$ ipython --no-banner

In [1]: import numpy as np

In [2]: np.set_printoptions(precision=2, suppress=True, linewidth=160, sign=" ")

In [3]: rd = lambda a: np.round(a, 2) + 0

In [4]: A = np.loadtxt("data.csv", delimiter=",")

In [5]: A
Out[5]: 
array([[  0.2,   0. ,   2. ,  -0.8,  -1.2,   1. ,   1.3,   0.5,  -1.1,   0.4],
       [  1.6,   0.4,   2. ,  -0.7,  -1. ,   0.8,  -1.2,  -0.5,   0.9,   0.7],
       [  0.5,  -0.5,   3. ,  -1. ,   1.1,  -0.1,  -0.2,  -0.2,   0.3,   0.4],
       [  0.4,   0.3,  -2. ,   0. ,  -1.2,  -0.5,  -1. ,   1.5,  -0.6,   0.1],
       [  0.8,   1.7,   6. ,  -0.3,  -0.8,  -0.4,  -1.7,  -0.6,   0. ,   0.5],
       [  0.3,   0.5,   9. ,  -1.2,   0. ,  -0.8,  -0.8,  -0.1,   1.2,  -0.1],
       [ -1.4,  -0.5, -16. ,  -0.1,  -1.3,  -0.4,   0.5,   0.2,  -0.3,   0.2],
       [  1. ,  -0.9, -16. ,  -1. ,   0.6,  -1.9,   2.3,  -1.3,  -2. ,  -1.3],
       [ -0.7,   1.5,  -5. ,   0.6,   0.9,   0.9,  -1.2,  -1.3,   1.2,  -1. ]])

In [6]: def softmax(z):
   ...:     e = np.exp(z - z.max(axis=-1, keepdims=True))
   ...:     return e / e.sum(axis=-1, keepdims=True)
   ...: 

In [7]: rd(softmax(A[5] + 2))
Out[7]: array([ 0.,  0.,  1.,  0.,  0.,  0.,  0.,  0.,  0.,  0.])

In [8]: S = A @ A.T / np.sqrt(10)

In [9]: rd(softmax(S + np.triu(np.full(S.shape, -np.inf), 1)))
Out[9]: 
array([[ 1.  ,  0.  ,  0.  ,  0.  ,  0.  ,  0.  ,  0.  ,  0.  ,  0.  ],
       [ 0.09,  0.91,  0.  ,  0.  ,  0.  ,  0.  ,  0.  ,  0.  ,  0.  ],
       [ 0.08,  0.16,  0.76,  0.  ,  0.  ,  0.  ,  0.  ,  0.  ,  0.  ],
       [ 0.02,  0.02,  0.  ,  0.96,  0.  ,  0.  ,  0.  ,  0.  ,  0.  ],
       [ 0.  ,  0.  ,  0.  ,  0.  ,  1.  ,  0.  ,  0.  ,  0.  ,  0.  ],
       [ 0.  ,  0.  ,  0.  ,  0.  ,  0.  ,  1.  ,  0.  ,  0.  ,  0.  ],
       [ 0.  ,  0.  ,  0.  ,  0.  ,  0.  ,  0.  ,  1.  ,  0.  ,  0.  ],
       [ 0.  ,  0.  ,  0.  ,  0.  ,  0.  ,  0.  ,  0.  ,  1.  ,  0.  ],
       [ 0.  ,  0.  ,  0.  ,  0.  ,  0.  ,  0.  ,  0.73,  0.27,  0.  ]])

In [10]: rd(softmax(S))
Out[10]: 
array([[ 0.13,  0.02,  0.02,  0.  ,  0.14,  0.69,  0.  ,  0.  ,  0.  ],
       [ 0.  ,  0.04,  0.01,  0.  ,  0.23,  0.71,  0.  ,  0.  ,  0.  ],
       [ 0.  ,  0.  ,  0.01,  0.  ,  0.03,  0.96,  0.  ,  0.  ,  0.  ],
       [ 0.  ,  0.  ,  0.  ,  0.  ,  0.  ,  0.  ,  0.77,  0.23,  0.  ],
       [ 0.  ,  0.  ,  0.  ,  0.  ,  0.02,  0.98,  0.  ,  0.  ,  0.  ],
       [ 0.  ,  0.  ,  0.  ,  0.  ,  0.  ,  1.  ,  0.  ,  0.  ,  0.  ],
       [ 0.  ,  0.  ,  0.  ,  0.  ,  0.  ,  0.  ,  0.79,  0.21,  0.  ],
       [ 0.  ,  0.  ,  0.  ,  0.  ,  0.  ,  0.  ,  0.  ,  1.  ,  0.  ],
       [ 0.  ,  0.  ,  0.  ,  0.  ,  0.  ,  0.  ,  0.73,  0.27,  0.  ]])

In [11]: rd(softmax(S)[5] @ A)
Out[11]: array([ 0.3,  0.5,  9. , -1.2,  0. , -0.8, -0.8, -0.1,  1.2, -0.1])

In [12]: softmax(S).round(6).argmax(axis=1)
Out[12]: array([ 5,  5,  5,  6,  5,  5,  6,  7,  6])

In [13]: np.abs(A).max()
Out[13]: np.float64(16.0)

In [14]: A.shape
Out[14]: (9, 10)

In [15]: rd(A.mean(axis=0))
Out[15]: array([ 0.3 ,  0.28, -1.89, -0.5 , -0.32, -0.16, -0.22, -0.2 , -0.04, -0.01])

In [16]: rng = np.random.default_rng(11058)

In [17]: B = A + rng.integers(-2, 3, (9, 1)) @ rng.integers(-2, 3, (1, 10))

In [18]: rd(B)
Out[18]: 
array([[  2.2,   1. ,   2. ,  -0.8,  -2.2,  -1. ,   3.3,   1.5,  -2.1,  -0.6],
       [ -2.4,  -1.6,   2. ,  -0.7,   1. ,   4.8,  -5.2,  -2.5,   2.9,   2.7],
       [ -1.5,  -1.5,   3. ,  -1. ,   2.1,   1.9,  -2.2,  -1.2,   1.3,   1.4],
       [  4.4,   2.3,  -2. ,   0. ,  -3.2,  -4.5,   3. ,   3.5,  -2.6,  -1.9],
       [ -1.2,   0.7,   6. ,  -0.3,   0.2,   1.6,  -3.7,  -1.6,   1. ,   1.5],
       [  2.3,   1.5,   9. ,  -1.2,  -1. ,  -2.8,   1.2,   0.9,   0.2,  -1.1],
       [ -3.4,  -1.5, -16. ,  -0.1,  -0.3,   1.6,  -1.5,  -0.8,   0.7,   1.2],
       [  5. ,   1.1, -16. ,  -1. ,  -1.4,  -5.9,   6.3,   0.7,  -4. ,  -3.3],
       [  1.3,   2.5,  -5. ,   0.6,  -0.1,  -1.1,   0.8,  -0.3,   0.2,  -2. ]])

In [19]: rd(B - A)
Out[19]: 
array([[ 2.,  1.,  0.,  0., -1., -2.,  2.,  1., -1., -1.],
       [-4., -2.,  0.,  0.,  2.,  4., -4., -2.,  2.,  2.],
       [-2., -1.,  0.,  0.,  1.,  2., -2., -1.,  1.,  1.],
       [ 4.,  2.,  0.,  0., -2., -4.,  4.,  2., -2., -2.],
       [-2., -1.,  0.,  0.,  1.,  2., -2., -1.,  1.,  1.],
       [ 2.,  1.,  0.,  0., -1., -2.,  2.,  1., -1., -1.],
       [-2., -1.,  0.,  0.,  1.,  2., -2., -1.,  1.,  1.],
       [ 4.,  2.,  0.,  0., -2., -4.,  4.,  2., -2., -2.],
       [ 2.,  1.,  0.,  0., -1., -2.,  2.,  1., -1., -1.]])

In [20]: rd(np.linalg.svd(B - A, compute_uv=False))
Out[20]: array([ 17.49,   0.  ,   0.  ,   0.  ,   0.  ,   0.  ,   0.  ,   0.  ,   0.  ])
